$ python -q
>>> import numpy as np
>>> import numpy.linalg as la
>>> np.set_printoptions(precision=3, suppress=True, linewidth=100, floatmode="fixed")
>>> mat = np.array([[4.0, 0.0, 0.0, 0.0, 3.0, 0.0, 0.0, 0.0],
...     [0.0, 4.0, 3.0, 0.0, 0.0, 0.0, 3.0, 0.0],
...     [0.0, 3.0, 4.0, 0.0, 0.0, 0.0, 3.0, 0.0],
...     [0.0, 0.0, 0.0, 4.0, 0.0, 3.0, 0.0, 3.0],
...     [3.0, 0.0, 0.0, 0.0, 4.0, 0.0, 0.0, 0.0],
...     [0.0, 0.0, 0.0, 3.0, 0.0, 4.0, 0.0, 3.0],
...     [0.0, 3.0, 3.0, 0.0, 0.0, 0.0, 4.0, 0.0],
...     [0.0, 0.0, 0.0, 3.0, 0.0, 3.0, 0.0, 4.0]])
>>> B = mat / np.sqrt((mat ** 2).mean(axis=1, keepdims=True))
>>> la.matrix_rank(mat - mat.mean(axis=1, keepdims=True))
np.int64(7)
>>> la.norm(B, axis=1)
array([2.828, 2.828, 2.828, 2.828, 2.828, 2.828, 2.828, 2.828])
>>> x = np.array([-8, 9, 2, -7, 2, 0, 8, 6])
>>> target = mat @ x
>>> c, lr = np.zeros(8), 1 / la.norm(mat, 2) ** 2
>>> for i in range(150):
...     c -= lr * mat.T @ (mat @ c - target)
...     if i % 50 == 0: print(i, round(la.norm(mat @ c - target), 3))
... 
0 19.736
50 7.655
100 4.631
>>> c
array([-6.893,  8.409,  2.960, -5.524,  0.893, -0.074,  7.631,  4.597])
>>> round(float(la.cond(mat)), 3)
10.0
>>> def softmax(z):
...     e = np.exp(z - z.max(axis=-1, keepdims=True))
...     return e / e.sum(axis=-1, keepdims=True)
... 
>>> softmax(mat).sum(axis=1)
array([1.000, 1.000, 1.000, 1.000, 1.000, 1.000, 1.000, 1.000])
>>> softmax(mat[3])
array([0.010, 0.010, 0.010, 0.547, 0.010, 0.201, 0.010, 0.201])
>>> att = mat @ mat.T / np.sqrt(8)
>>> np.round(softmax(att + np.triu(np.full(att.shape, -np.inf), 1)), 3) + 0
array([[1.000, 0.000, 0.000, 0.000, 0.000, 0.000, 0.000, 0.000],
       [0.000, 1.000, 0.000, 0.000, 0.000, 0.000, 0.000, 0.000],
       [0.000, 0.413, 0.587, 0.000, 0.000, 0.000, 0.000, 0.000],
       [0.000, 0.000, 0.000, 1.000, 0.000, 0.000, 0.000, 0.000],
       [0.412, 0.000, 0.000, 0.000, 0.587, 0.000, 0.000, 0.000],
       [0.000, 0.000, 0.000, 0.413, 0.000, 0.587, 0.000, 0.000],
       [0.000, 0.292, 0.292, 0.000, 0.000, 0.000, 0.416, 0.000],
       [0.000, 0.000, 0.000, 0.292, 0.000, 0.292, 0.000, 0.416]])
>>> np.round(softmax(att)[3] @ mat, 3) + 0
array([0.000, 0.000, 0.000, 3.416, 0.000, 3.292, 0.000, 3.292])
>>> softmax(att).round(6).argmax(axis=1)
array([0, 1, 2, 3, 4, 5, 6, 7])
>>> np.round(softmax(att), 3) + 0
array([[0.587, 0.000, 0.000, 0.000, 0.412, 0.000, 0.000, 0.000],
       [0.000, 0.416, 0.292, 0.000, 0.000, 0.000, 0.292, 0.000],
       [0.000, 0.292, 0.416, 0.000, 0.000, 0.000, 0.292, 0.000],
       [0.000, 0.000, 0.000, 0.416, 0.000, 0.292, 0.000, 0.292],
       [0.412, 0.000, 0.000, 0.000, 0.587, 0.000, 0.000, 0.000],
       [0.000, 0.000, 0.000, 0.292, 0.000, 0.416, 0.000, 0.292],
       [0.000, 0.292, 0.292, 0.000, 0.000, 0.000, 0.416, 0.000],
       [0.000, 0.000, 0.000, 0.292, 0.000, 0.292, 0.000, 0.416]])
>>> rng = np.random.default_rng(85799)
>>> lab = rng.permutation(8)
>>> lab
array([6, 1, 3, 7, 2, 5, 4, 0])
>>> B = mat[lab][:, lab]
>>> B
array([[4.000, 3.000, 0.000, 0.000, 3.000, 0.000, 0.000, 0.000],
       [3.000, 4.000, 0.000, 0.000, 3.000, 0.000, 0.000, 0.000],
       [0.000, 0.000, 4.000, 3.000, 0.000, 3.000, 0.000, 0.000],
       [0.000, 0.000, 3.000, 4.000, 0.000, 3.000, 0.000, 0.000],
       [3.000, 3.000, 0.000, 0.000, 4.000, 0.000, 0.000, 0.000],
       [0.000, 0.000, 3.000, 3.000, 0.000, 4.000, 0.000, 0.000],
       [0.000, 0.000, 0.000, 0.000, 0.000, 0.000, 4.000, 3.000],
       [0.000, 0.000, 0.000, 0.000, 0.000, 0.000, 3.000, 4.000]])
>>> np.allclose(B, mat)
False
>>> np.diag(B)
array([4.000, 4.000, 4.000, 4.000, 4.000, 4.000, 4.000, 4.000])
>>> x = np.ones(8)
>>> for _ in range(7):
...     x = mat @ x
...     x /= la.norm(x)
...     print(round(x @ mat @ x, 3))
... 
9.579
9.778
9.887
9.943
9.972
9.986
9.993
>>> x
array([0.034, 0.408, 0.408, 0.408, 0.034, 0.408, 0.408, 0.408])
>>> X = np.array([[0, 2, 1, 0, 2, 1, 1],
...     [0, 0, 3, 0, 3, 3, 1],
...     [0, 0, 0, 3, 0, 3, 0],
...     [0, 0, 0, 0, 0, 0, 1],
...     [0, 0, 0, 0, 0, 1, 1],
...     [0, 0, 0, 0, 0, 0, 1],
...     [0, 0, 0, 0, 0, 0, 0]])
>>> np.argsort(-la.norm(X, axis=0).round(6), kind="stable")[:3]
array([5, 4, 2])
>>> la.matrix_rank(X, rtol=0.1)
np.int64(4)
>>> round(float(la.norm(X, 2) / la.norm(X)), 3)
0.81
>>> U, sigma, Vt = la.svd(X, full_matrices=False)
>>> (sigma > 1e-8).sum()
np.int64(5)
>>> sigma.round(3) + 0
array([6.325, 3.770, 1.979, 1.616, 0.501, 0.000, 0.000])
>>> np.cumsum(sigma ** 2) / np.sum(sigma ** 2)
array([0.656, 0.889, 0.953, 0.996, 1.000, 1.000, 1.000])
>>> np.round(Vt @ Vt.T, 3) + 0
array([[1.000, 0.000, 0.000, 0.000, 0.000, 0.000, 0.000],
       [0.000, 1.000, 0.000, 0.000, 0.000, 0.000, 0.000],
       [0.000, 0.000, 1.000, 0.000, 0.000, 0.000, 0.000],
       [0.000, 0.000, 0.000, 1.000, 0.000, 0.000, 0.000],
       [0.000, 0.000, 0.000, 0.000, 1.000, 0.000, 0.000],
       [0.000, 0.000, 0.000, 0.000, 0.000, 1.000, 0.000],
       [0.000, 0.000, 0.000, 0.000, 0.000, 0.000, 1.000]])
>>> np.abs(Vt[0])
array([0.000, 0.131, 0.446, 0.191, 0.511, 0.660, 0.226])
>>> round(np.sqrt((sigma ** 2).sum()), 3), round(float(la.norm(X)), 3)
(np.float64(7.81), 7.81)
>>> lab = rng.permutation(7)
>>> lab
array([1, 2, 5, 4, 0, 3, 6])
>>> B = X[lab][:, lab]
>>> np.sort(np.abs(la.eigvals(B)))
array([0.000, 0.000, 0.000, 0.000, 0.000, 0.000, 0.000])
>>> Z = np.array([[2, 3, 1, 3, -2, 1, 0, 0, 3, -1],
...     [-1, 3, 1, 0, -2, -1, 0, 3, 0, 3],
...     [-2, 2, 1, -1, 2, -2, -1, -3, 3, 1]])
>>> feats = rng.normal(size=(16, 3)) @ Z + np.array([5, 1, 2, 4, 4, 0, 2, 5, 3, 3])
>>> feats
array([[ 2.731, 12.000,  6.023,  5.754,  0.234, -3.210,  0.930,  7.825,  9.035,  9.164],
       [11.563,  0.690,  1.462, 10.025, -0.139,  4.989,  3.304,  6.488,  3.810, -2.301],
       [ 2.602,  4.079,  3.401,  3.003,  5.697, -2.441,  0.875,  2.327,  6.502,  4.783],
       [ 0.757, -2.861,  1.248, -0.995, 11.924, -3.113,  0.395, -3.496,  4.425,  2.054],
       [ 5.258,  5.941,  3.698,  5.957,  1.218, -0.445,  1.846,  7.062,  5.572,  4.973],
       [ 2.729,  4.531,  3.338,  3.067,  3.257, -2.121,  1.517,  6.565,  4.000,  6.647],
       [10.357,  1.920,  2.190,  9.547,  2.222,  3.624,  2.349,  2.470,  7.149, -2.660],
       [ 7.634,  7.181,  4.289,  8.922,  2.162,  0.765,  1.315,  2.150, 10.661,  1.020],
       [ 6.727,  0.159,  2.001,  5.729,  7.375,  0.870,  1.155, -2.636,  8.107, -2.116],
       [ 6.661,  0.544,  1.524,  5.185,  1.060,  1.591,  2.973,  9.198,  0.293,  3.235],
       [ 3.803,  7.032,  3.990,  4.793, -0.223, -1.441,  2.060, 10.601,  3.551,  8.115],
       [ 4.562,  1.885,  2.625,  4.187,  6.706, -0.830,  1.011, -0.235,  7.142,  1.329],
       [ 5.572,  1.318,  1.639,  4.211, -0.885,  0.969,  3.402, 13.517, -2.395,  6.307],
       [ 0.260,  3.287,  3.035,  0.295,  5.197, -3.777,  1.183,  6.093,  2.561,  8.322],
       [ 5.119, -3.418,  0.288,  2.407,  4.554,  0.889,  2.717,  6.479, -1.463,  2.380],
       [ 1.843, -3.048,  0.718, -0.438,  7.373, -1.744,  1.798,  4.177, -0.630,  4.398]])
>>> U, sigma, Vt = la.svd(feats)
>>> sigma.round(3) + 0
array([47.767, 24.643, 22.104, 18.434,  0.000,  0.000,  0.000,  0.000,  0.000,  0.000])
>>> B = U[:, :4] @ np.diag(sigma[:4]) @ Vt[:4]
>>> np.round(np.abs(feats - B).max(), 3)
np.float64(0.0)
>>> round(float(la.norm(feats - B, 2)), 3), np.round(sigma[4], 3)
(0.0, np.float64(0.0))
>>> round(la.norm(feats - B) / la.norm(feats), 3)
np.float64(0.0)
